$ ipython --no-banner

In [1]: import numpy as np

In [2]: import numpy.linalg as la

In [3]: np.set_printoptions(suppress=True, linewidth=140)

In [4]: def rd(a):
   ...:     return np.round(a, 2) + 0
   ...: 

In [5]: other = np.array([[0, 2, -1, 0], [3, 0, -3, 2], [1, -1, 3, 1], [-3, -2, 0, 0]])

In [6]: other[-1] = other[0]

In [7]: M = other + 0.1 * np.eye(4)

In [8]: print(M)
[[ 0.1  2.  -1.   0. ]
 [ 3.   0.1 -3.   2. ]
 [ 1.  -1.   3.1  1. ]
 [ 0.   2.  -1.   0.1]]

In [9]: Q, vecs = la.qr(M[:, :1])[0], la.qr(M[:, 1:])[0]

In [10]: s = la.svd(Q.T @ vecs, compute_uv=False)

In [11]: rd(s)
Out[11]: array([1.])

In [12]: rd(la.norm(Q @ Q.T - vecs @ vecs.T, 2))
Out[12]: np.float64(1.0)

In [13]: rng = np.random.default_rng(72)

In [14]: z = rng.permutation(4)

In [15]: z
Out[15]: array([2, 3, 1, 0])

In [16]: other = M[z][:, z]

In [17]: print(rd(np.sort(np.abs(la.eigvals(other)))))
[0.1  3.31 3.39 3.39]

In [18]: rd(np.trace(other))
Out[18]: np.float64(3.4)

In [19]: rd(la.det(other)), rd(la.det(M[z]))
Out[19]: (np.float64(-3.81), np.float64(3.81))

In [20]: np.allclose(other, M)
Out[20]: False

In [21]: print(other)
[[ 3.1  1.  -1.   1. ]
 [-1.   0.1  2.   0. ]
 [-3.   2.   0.1  3. ]
 [-1.   0.   2.   0.1]]

In [22]: rd(M @ M)
Out[22]: 
array([[  5.01,   1.4 ,  -9.2 ,   3.  ],
       [ -2.4 ,  13.01, -14.6 ,  -2.6 ],
       [  0.2 ,   0.8 ,  10.61,   1.2 ],
       [  5.  ,   1.4 ,  -9.2 ,   3.01]])

In [23]: np.allclose(M, M.T)
Out[23]: False

In [24]: la.determinant(M)
---------------------------------------------------------------------------
AttributeError                            Traceback (most recent call last)
Cell In[24], line 1
----> 1 la.determinant(M)

AttributeError: module 'numpy.linalg' has no attribute 'determinant'

In [25]: rd(np.sort(np.abs(la.eigvals(M))))
Out[25]: array([0.1 , 3.31, 3.39, 3.39])

In [26]: rd(np.abs(la.eigvals(M)).max())
Out[26]: np.float64(3.39)

In [27]: Q, Rm = la.qr(M)

In [28]: rd(abs(Rm[0, 0])), rd(la.norm(M[:, 0]))
Out[28]: (np.float64(3.16), np.float64(3.16))

In [29]: rd(Q.T @ Q)
Out[29]: 
array([[1., 0., 0., 0.],
       [0., 1., 0., 0.],
       [0., 0., 1., 0.],
       [0., 0., 0., 1.]])

In [30]: Q.shape, Rm.shape
Out[30]: ((4, 4), (4, 4))

In [31]: np.allclose(Rm.T @ Rm, M.T @ M)
Out[31]: True

In [32]: rd(Q)
Out[32]: 
array([[-0.03,  0.67, -0.24, -0.7 ],
       [-0.95,  0.08,  0.31,  0.02],
       [-0.32, -0.32, -0.89,  0.02],
       [ 0.  ,  0.67, -0.22,  0.71]])

In [33]: rd(np.abs(np.diag(Rm)))
Out[33]: array([3.16, 3.  , 3.23, 0.12])

In [34]: P = np.triu(np.array([[-1, 3, 3, -3], [-3, 1, -1, 3], [3, 3, -3, 3], [3, 0, 0, 3]]), 1) + np.eye(4)

In [35]: other = P @ M @ la.inv(P)

In [36]: rd(other)
Out[36]: 
array([[ 12.1, -43. , -77. , 405. ],
       [  2. ,   1.1, -14. ,  46. ],
       [  1. ,   2. ,  -0.9,   1. ],
       [  0. ,   2. ,   1. ,  -8.9]])

In [37]: rd(la.det(other))
Out[37]: np.float64(-3.81)

In [38]: rd(np.poly(other))
Out[38]: array([  1.  ,  -3.4 , -10.04,  39.11,  -3.81])

In [39]: W0 = np.load("run5.npy")

In [40]: rd(W0)
Out[40]: 
array([[-0.21, -0.62, -0.76,  0.02],
       [ 0.67,  0.33, -0.44,  0.5 ],
       [ 0.46,  0.08, -0.21, -0.86],
       [-0.54,  0.71, -0.43, -0.12]])

In [41]: x = np.array([5, 3, 5, 1])

In [42]: rd(W0.T @ (W0 @ x))
Out[42]: array([5., 3., 5., 1.])

In [43]: 4 - la.matrix_rank(W0 - np.eye(4), tol=1e-8)
Out[43]: np.int64(1)

In [44]: rd(la.norm(W0, axis=0))
Out[44]: array([1., 1., 1., 1.])

In [45]: rd(W0.T @ W0)
Out[45]: 
array([[1., 0., 0., 0.],
       [0., 1., 0., 0.],
       [0., 0., 1., 0.],
       [0., 0., 0., 1.]])

In [46]: print(rd(W0[:, 0] @ W0[:, 3]))
0.0

In [47]: m1 = np.loadtxt("layer6.csv", delimiter=",")

In [48]: m1
Out[48]: 
array([[ 46.,  28., -14.],
       [ 28.,  13.,  -8.],
       [-14.,  -8.,   1.]])

In [49]: # equal to its transpose

In [50]: Q, vecs = la.qr(m1[:, :1])[0], la.qr(m1[:, 1:])[0]

In [51]: s = la.svd(Q.T @ vecs, compute_uv=False)

In [52]: rd(s)
Out[52]: array([0.99])

In [53]: print(rd(np.degrees(np.arccos(s.clip(0, 1)))))
[5.73]

In [54]: vals, vecs = la.eig(m1)

In [55]: rd(np.sort(la.eigvals(m1.T)))
Out[55]: array([-3., -3., 66.])

In [56]: rd(m1 @ vecs[:, 0] - vals[0] * vecs[:, 0])
Out[56]: array([0., 0., 0.])

In [57]: rd(np.sort(la.eigvals(m1 @ m1)))
Out[57]: array([   9.,    9., 4356.])

In [58]: rd(np.sort(la.eigvals(la.inv(m1))))
Out[58]: array([-0.33, -0.33,  0.02])

In [59]: rd(vals)
Out[59]: array([66., -3., -3.])
